$ python3 -q
>>> import numpy as np
>>> from numpy import linalg as LA
>>> np.set_printoptions(precision=2, suppress=True, linewidth=120, sign=" ")
>>> rd = lambda a: np.round(a, 2) + 0
>>> F = np.load("a.npy")
>>> rd(F)
array([[  1.03,  -9.62,  -2.67,  -0.17],
       [ -2.14,   2.26,  -4.12,   8.63],
       [  1.45,  -1.63,  -0.5 ,   5.66],
       [ -3.32,   5.48,  10.11,  11.29],
       [  1.14,   9.68,  -8.05,   4.07],
       [  8.98,  -1.09,   0.99,   3.16],
       [ -6.14,  -3.34,  -2.03,   7.22],
       [ -4.61,  -7.67,  -1.22,   0.11],
       [-10.66,   0.6 ,   5.4 ,  -4.  ],
       [  5.22,  -4.66,   4.44,   2.42]])
>>> C2 = np.cov(F, rowvar=False)
>>> rd(np.corrcoef(F[:, 1], F[:, 3])[0, 1])
np.float64(0.46)
>>> rd(F.std(axis=0))
array([ 5.41,  5.54,  4.96,  4.33])
>>> C2.shape
(4, 4)
>>> rd(C2)
array([[32.48, -2.01, -4.73,  3.37],
       [-2.01, 34.14, -0.59, 12.16],
       [-4.73, -0.59, 27.35,  1.32],
       [ 3.37, 12.16,  1.32, 20.8 ]])
>>> np.argwhere(np.triu(np.abs(np.corrcoef(F.T)) > 0.8, 1))
array([], shape=(0, 2), dtype=int64)
>>> x0 = np.array([2, 2, 3, 1])
>>> target = F @ x0
>>> rd(target)
array([-25.35,  -3.48,   3.8 ,  45.94,   1.55,  21.92, -17.82, -28.12,  -7.91,  16.85])
>>> rd(LA.lstsq(F, target)[0])
array([ 2.,  2.,  3.,  1.])
>>> rng = np.random.default_rng(497)
>>> target = target + 0.05 * rng.normal(size=10)
>>> rd(target)
array([-25.26,  -3.48,   3.86,  45.92,   1.5 ,  21.94, -17.78, -28.  ,  -7.89,  16.91])
>>> b, *_ = LA.lstsq(F, target)
>>> [round(float(LA.norm(LA.solve(F.T @ F + lam * np.eye(4), F.T @ target))), 2) for lam in (0, 1, 10, 100)]
[4.24, 4.22, 4.07, 3.03]
>>> rd(b)
array([ 2.  ,  1.99,  3.  ,  1.  ])
>>> O, evecs = LA.qr(F[:, :3])[0], LA.qr(F[:, 3:])[0]
>>> sig = LA.svd(O.T @ evecs, compute_uv=False)
>>> rd(np.degrees(np.arccos(sig.clip(0, 1))))
array([ 76.58])
>>> rd(LA.norm(O @ O.T - evecs @ evecs.T, 2))
np.float64(1.0)
>>> (sig > 0.9).sum()
np.int64(0)
